% python3 -q
>>> import numpy as np
>>> from numpy import linalg as LA
>>> np.set_printoptions(precision=3, suppress=True, linewidth=120)
>>> def rd(a):
...     return np.round(a, 3) + 0
... 
>>> m1 = np.loadtxt("run1.csv", delimiter=",")
>>> rd(m1)
array([[0.023, 0.068, 0.068, 0.114],
       [0.068, 0.205, 0.205, 0.341],
       [0.068, 0.205, 0.205, 0.341],
       [0.114, 0.341, 0.341, 0.568]])
>>> hat = np.triu(np.array([[1, 1, 1, 1], [-1, -2, 1, 2], [-2, -2, 1, 0], [-2, -1, -1, -1]]), 1) + np.eye(4)
>>> A2 = hat @ m1 @ LA.inv(hat)
>>> rd(np.poly(A2))
array([ 1., -1.,  0.,  0.,  0.])
>>> rank = LA.matrix_rank(m1)
>>> rank
np.int64(1)
>>> ns = LA.svd(m1)[2][rank:].T
>>> LA.matrix_rank(m1.T @ m1), LA.matrix_rank(m1 @ m1.T)
(np.int64(1), np.int64(1))
>>> [int(LA.matrix_rank(m1[:i])) for i in range(1, len(m1) + 1)]
[1, 1, 1, 1]
>>> np.allclose(m1 @ ns, 0)
True
>>> [int(LA.matrix_rank(np.delete(m1, i, axis=0))) for i in range(4)]
[1, 1, 1, 1]
>>> left, sigma, VT = LA.svd(m1)
>>> V = VT[:(sigma > 1e-8).sum()]
>>> rng = np.random.default_rng(5)
>>> x = m1[1] + 5 * m1[3] + rng.integers(2) * np.eye(4)[0]
>>> rd(x)
array([1.636, 1.909, 1.909, 3.182])
>>> rd(np.diag(V.T @ V))
array([0.023, 0.205, 0.205, 0.568])
>>> rd(LA.norm(x - V.T @ V @ x))
np.float64(0.989)
>>> np.allclose(V.T @ V @ x, x)
False
>>> rd(V.T @ V)
array([[0.023, 0.068, 0.068, 0.114],
       [0.068, 0.205, 0.205, 0.341],
       [0.068, 0.205, 0.205, 0.341],
       [0.114, 0.341, 0.341, 0.568]])
>>> x = np.array([3, 5, 4, 2])
>>> rd(m1 @ x)
array([0.909, 2.727, 2.727, 4.545])
>>> rd(m1 @ (2 * x))
array([1.818, 5.455, 5.455, 9.091])
>>> rd(m1 @ np.eye(4)[0])
array([0.023, 0.068, 0.068, 0.114])
>>> arr = np.load("m.npy")
>>> arr
array([[ -2.877,  -0.421,  26.856],
       [ -9.659,  11.715,   1.021],
       [  1.821,  10.209,  -4.406],
       [  4.796,  32.916,   5.885],
       [  0.474, -15.693,  -7.193],
       [ -4.907,  -4.209,  13.655],
       [  5.8  , -12.163,  -1.298],
       [ -0.275,  -5.312,  -5.849],
       [ -1.074, -25.142, -14.014],
       [ -2.889, -23.134,  -0.012],
       [  5.651,  13.464,  -6.019],
       [ -7.87 ,  17.661,  16.591],
       [ -0.336, -30.569, -11.145],
       [  2.83 , -15.526, -27.875],
       [ -4.772,   9.54 ,  -2.633],
       [ 13.643, -44.388,   2.064],
       [  5.163,  13.425,  15.946],
       [ -1.586,  38.639, -21.056],
       [  2.15 , -25.009,  -4.852],
       [ -5.458,  26.467, -17.188],
       [  7.065,  33.466,  -1.376],
       [  2.403,  14.397,  16.85 ]])
>>> z = arr[:, 2] > np.median(arr[:, 2])
>>> r0 = arr[z].mean(axis=0) - arr[~z].mean(axis=0)
>>> ((arr - arr.mean(axis=0)) @ r0 > 0).astype(int)
array([1, 1, 0, 1, 0, 1, 0, 0, 0, 0, 0, 1, 0, 0, 1, 0, 1, 0, 0, 0, 1, 1])
>>> rd(r0)
array([ 1.022,  5.291, 19.856])
>>> A2 = np.array([[2, 1], [2, 2], [0, 0]])
>>> LA.matrix_rank(arr @ A2)
np.int64(2)
>>> np.vstack([arr, A2.T]).shape
(24, 3)
>>> feats = np.load("dump.npy")
>>> feats
array([[  0,   0,   0,  11],
       [  0,   0, -10,   0],
       [  0,  10,   0,  11],
       [-11,   0, -11,   0]])
>>> x = np.array([0, 1, -1, -2])
>>> target = feats @ x
>>> b, lr = np.zeros(4), 1 / LA.norm(feats, 2) ** 2
>>> for i in range(10):
...     b -= lr * feats.T @ (feats @ b - target)
...     if i % 2 == 0: print(i, round(LA.norm(feats @ b - target), 3))
... 
0 10.526
2 7.917
4 5.955
6 4.479
8 3.369
>>> rd(LA.cond(feats))
np.float64(2.745)
>>> rd(b)
array([-0.111,  0.612, -0.926, -1.789])
>>> mat = np.load("a.npy")
>>> mat
array([[-5,  8,  5, -8],
       [-5,  8,  5, -8],
       [ 2, -7,  7, -5],
       [ 5, -3,  0,  2]])
>>> Ac = (arr - arr.mean(axis=0)) / arr.std(axis=0)
>>> np.argwhere(np.abs(Ac) > 2)
array([[ 0,  2],
       [13,  2],
       [15,  0],
       [15,  1]])
>>> b = LA.lstsq(np.delete(Ac, 1, axis=1), Ac[:, 1])[0]
>>> rd(b)
array([-0.214,  0.107])
>>> z = rng.permutation(4)
>>> z
array([0, 3, 1, 2])
>>> A2 = mat[z][:, z]
>>> rd(np.sort(np.abs(LA.eigvals(A2))))
array([0.   , 2.71 , 7.538, 7.538])
>>> rd(LA.det(A2)), rd(LA.det(mat[z]))
(np.float64(0.0), np.float64(0.0))
>>> np.allclose(A2, mat)
False
>>> np.trace(A2)
np.int64(12)
>>> try:
...     LA.inv(mat)
... except LA.LinAlgError as e:
...     print("failed:", e)
... 
failed: Singular matrix
>>> np.abs(np.diag(LA.qr(mat)[1])) > 1e-9
array([ True,  True,  True, False])
>>> ang = np.radians(45)
>>> R = np.eye(4)
>>> R[2, 2] = R[3, 3] = np.cos(ang)
>>> R[2, 3], R[3, 2] = -np.sin(ang), np.sin(ang)
>>> rd(R)
array([[ 1.   ,  0.   ,  0.   ,  0.   ],
       [ 0.   ,  1.   ,  0.   ,  0.   ],
       [ 0.   ,  0.   ,  0.707, -0.707],
       [ 0.   ,  0.   ,  0.707,  0.707]])
>>> A2 = mat @ R.T
>>> rd(LA.det(R)), rd(np.trace(R))
(np.float64(1.0), np.float64(3.414))
>>> rd(np.abs(A2 - mat).max(axis=0))
array([0.   , 0.   , 4.192, 6.414])
>>> np.allclose(LA.norm(mat, axis=1), LA.norm(A2, axis=1))
True
>>> A2 = np.array([[8, 2], [1, 6], [5, 4], [9, 3], [7, 6]])
>>> C = np.array([[1, -3, 5], [3, -2, 0]])
>>> M = A2 @ C
>>> M
array([[ 14, -28,  40],
       [ 19, -15,   5],
       [ 17, -23,  25],
       [ 18, -33,  45],
       [ 25, -33,  35]])
>>> rank = LA.matrix_rank(M)
>>> rank
np.int64(2)
>>> ns = LA.svd(M)[2][rank:].T
>>> rd(ns[:, 0] / ns[np.abs(ns[:, 0]).round(6).argmax(), 0])
array([0.667, 1.   , 0.467])
>>> np.allclose(M @ ns, 0)
True
>>> LA.matrix_rank(M.T @ M), LA.matrix_rank(M @ M.T)
(np.int64(2), np.int64(2))
>>> LA.lstsq(M[:-1].T, M[-1])[2]
np.int32(2)
>>> rd(np.trace(LA.pinv(M) @ M))
np.float64(2.0)
>>> rd(M @ LA.pinv(M) @ M)
array([[ 14., -28.,  40.],
       [ 19., -15.,   5.],
       [ 17., -23.,  25.],
       [ 18., -33.,  45.],
       [ 25., -33.,  35.]])
>>> np.unique(M.round(6), axis=0).shape
(5, 3)
>>> t3 = np.stack([M, -2 * M, M[::-1]])
>>> rd(LA.norm(t3, axis=(1, 2)))
array([104.933, 209.867, 104.933])
>>> t3.sum(axis=0)
array([[ 11,  -5,  -5],
       [ -1, -18,  40],
       [  0,   0,   0],
       [  1,  18, -40],
       [-11,   5,   5]])
>>> ang = np.radians(36)
>>> R = np.eye(3)
>>> R[0, 0] = R[1, 1] = np.cos(ang)
>>> R[0, 1], R[1, 0] = -np.sin(ang), np.sin(ang)
>>> rd(R)
array([[ 0.809, -0.588,  0.   ],
       [ 0.588,  0.809,  0.   ],
       [ 0.   ,  0.   ,  1.   ]])
>>> A2 = M @ R.T
>>> np.allclose(LA.norm(M, axis=1), LA.norm(A2, axis=1))
True
>>> rd(np.abs(A2 - M).max(axis=0))
array([15.959, 20.997,  0.   ])
>>> X = np.array([[1, 1, 1, 1, 1, 1, 1, 1],
...     [1, -1, 1, -1, 1, -1, 1, -1],
...     [1, 1, -1, -1, 1, 1, -1, -1]])
>>> A2 = X / LA.norm(X, axis=1, keepdims=True)
>>> G = A2 @ A2.T
>>> (np.abs(G) > 0.9).astype(int)
array([[1, 0, 0],
       [0, 1, 0],
       [0, 0, 1]])
>>> rd(G)
array([[1., 0., 0.],
       [0., 1., 0.],
       [0., 0., 1.]])
>>> (G - 2 * np.eye(3)).round(6).argmax(axis=1)
array([1, 0, 0])
>>> np.argwhere(np.triu(np.abs(G) > 0.95, 1))
array([], shape=(0, 2), dtype=int64)
>>> K = np.load("layer5.npy")
>>> K
array([[3., 1., 1.],
       [1., 3., 1.],
       [1., 1., 3.]])
>>> hat = np.triu(np.array([[2, 1, 3], [2, 2, 0], [1, 3, 0]]), 1) + np.eye(3)
>>> A2 = hat @ K @ LA.inv(hat)
>>> np.poly(A2)
array([  1.,  -9.,  24., -20.])
>>> A2
array([[  7.,   0., -10.],
       [  1.,   2.,  -2.],
       [  1.,   0.,   0.]])
>>> Lm = LA.cholesky(K)
>>> rd(Lm)
array([[1.732, 0.   , 0.   ],
       [0.577, 1.633, 0.   ],
       [0.577, 0.408, 1.581]])
>>> rd(np.prod(np.diag(Lm)) ** 2), rd(LA.det(K))
(np.float64(20.0), np.float64(20.0))
>>> rd(np.diag(Lm) ** 2)
array([3.   , 2.667, 2.5  ])
>>> LA.eigvalsh(K).min() > 0
np.True_
>>> rd(Lm @ Lm.T)
array([[3., 1., 1.],
       [1., 3., 1.],
       [1., 1., 3.]])
>>> data = np.array([[1, 0, 0], [1, 1, 0], [5, -3, 1]])
>>> left, sigma, VT = LA.svd(data, full_matrices=False)
>>> left.shape, sigma.shape, VT.shape
((3, 3), (3,), (3, 3))
>>> rd(sigma / sigma[0])
array([1.   , 0.244, 0.019])
>>> rd(np.sqrt((sigma ** 2).sum())), rd(LA.norm(data))
(np.float64(6.164), np.float64(6.164))
>>> np.abs(left[:, 0]).round(6).argmax()
np.int64(2)
>>> np.allclose(left * sigma @ VT, data)
True
>>> rd(sigma)
array([5.988, 1.461, 0.114])
